% python3 -q
>>> import numpy as np
>>> import numpy.linalg as la
>>> np.set_printoptions(precision=3, suppress=True, linewidth=100, sign=" ")
>>> data = np.array([[6, 2, -1, 2, -2, 5, 2],
...     [0, -1, -5, 9, 3, -2, -8],
...     [0, 0, -4, -3, 4, 8, 6],
...     [0, 0, 0, 9, 2, 1, -5],
...     [0, 0, 0, 0, -8, 4, 2],
...     [0, 0, 0, 0, 0, 8, 8],
...     [0, 0, 0, 0, 0, 0, 0]])
>>> data
array([[ 6,  2, -1,  2, -2,  5,  2],
       [ 0, -1, -5,  9,  3, -2, -8],
       [ 0,  0, -4, -3,  4,  8,  6],
       [ 0,  0,  0,  9,  2,  1, -5],
       [ 0,  0,  0,  0, -8,  4,  2],
       [ 0,  0,  0,  0,  0,  8,  8],
       [ 0,  0,  0,  0,  0,  0,  0]])
>>> def softmax(z):
...     e = np.exp(z - z.max(axis=-1, keepdims=True))
...     return e / e.sum(axis=-1, keepdims=True)
... 
>>> np.round(softmax(data[1]), 3) + 0
array([ 0.   ,  0.   ,  0.   ,  0.997,  0.002,  0.   ,  0.   ])
>>> att = data @ data.T / np.sqrt(7)
>>> np.round(softmax(att + np.triu(np.full(att.shape, -np.inf), 1)), 3) + 0
array([[ 1.   ,  0.   ,  0.   ,  0.   ,  0.   ,  0.   ,  0.   ],
       [ 0.   ,  1.   ,  0.   ,  0.   ,  0.   ,  0.   ,  0.   ],
       [ 0.   ,  0.   ,  1.   ,  0.   ,  0.   ,  0.   ,  0.   ],
       [ 0.   ,  0.995,  0.   ,  0.005,  0.   ,  0.   ,  0.   ],
       [ 0.   ,  0.   ,  0.   ,  0.   ,  1.   ,  0.   ,  0.   ],
       [ 0.   ,  0.   ,  0.002,  0.   ,  0.   ,  0.998,  0.   ],
       [ 0.143,  0.143,  0.143,  0.143,  0.143,  0.143,  0.143]])
>>> softmax(att).round(6).argmax(axis=1)
array([ 0,  1,  2,  1,  4,  5,  0])
>>> rng = np.random.default_rng(157)
>>> t = np.sort(rng.uniform(-2, 2, 35))
>>> F = np.c_[t, t ** 2, t ** 3] @ np.array([[-2, 0, -1, 0], [0, 0, 1, 1], [1, 1, 2, -1]])
>>> F.round(3) + 0
array([[-3.436, -7.32 , -8.928, 11.089],
       [-2.919, -6.687, -7.94 , 10.236],
       [-2.247, -5.851, -6.653,  9.098],
       [-1.76 , -5.232, -5.714,  8.246],
       [-1.211, -4.517, -4.648,  7.25 ],
       [ 0.631, -1.803, -0.908,  3.285],
       [ 0.732, -1.614, -0.679,  2.99 ],
       [ 0.89 , -1.284, -0.3  ,  2.466],
       [ 1.044, -0.851,  0.144,  1.749],
       [ 1.088, -0.527,  0.406,  1.179],
       [ 1.044, -0.31 ,  0.515,  0.768],
       [ 0.974, -0.205,  0.527,  0.552],
       [ 0.796, -0.086,  0.464,  0.281],
       [ 0.772, -0.076,  0.451,  0.256],
       [ 0.684, -0.049,  0.402,  0.183],
       [-0.038,  0.   , -0.018,  0.   ],
       [-0.129,  0.   , -0.06 ,  0.004],
       [-0.698,  0.053, -0.129,  0.088],
       [-0.801,  0.088, -0.071,  0.11 ],
       [-1.023,  0.27 ,  0.312,  0.148],
       [-1.052,  0.329,  0.444,  0.148],
       [-1.089,  0.531,  0.908,  0.125],
       [-1.08 ,  0.672,  1.235,  0.095],
       [-0.811,  1.455,  3.06 , -0.171],
       [-0.802,  1.474,  3.104, -0.179],
       [ 0.076,  2.942,  6.505, -0.889],
       [ 0.119,  3.005,  6.65 , -0.923],
       [ 0.134,  3.027,  6.7  , -0.934],
       [ 0.14 ,  3.036,  6.72 , -0.939],
       [ 0.342,  3.328,  7.392, -1.099],
       [ 0.959,  4.181,  9.347, -1.586],
       [ 1.484,  4.875, 10.929, -2.   ],
       [ 2.27 ,  5.88 , 13.213, -2.622],
       [ 2.577,  6.264, 14.082, -2.866],
       [ 3.07 ,  6.872, 15.458, -3.258]])
>>> z = F[:, 2] > np.median(F[:, 2])
>>> f = F[z].mean(axis=0) - F[~z].mean(axis=0)
>>> f
array([ 1.126,  4.71 ,  8.166, -4.172])
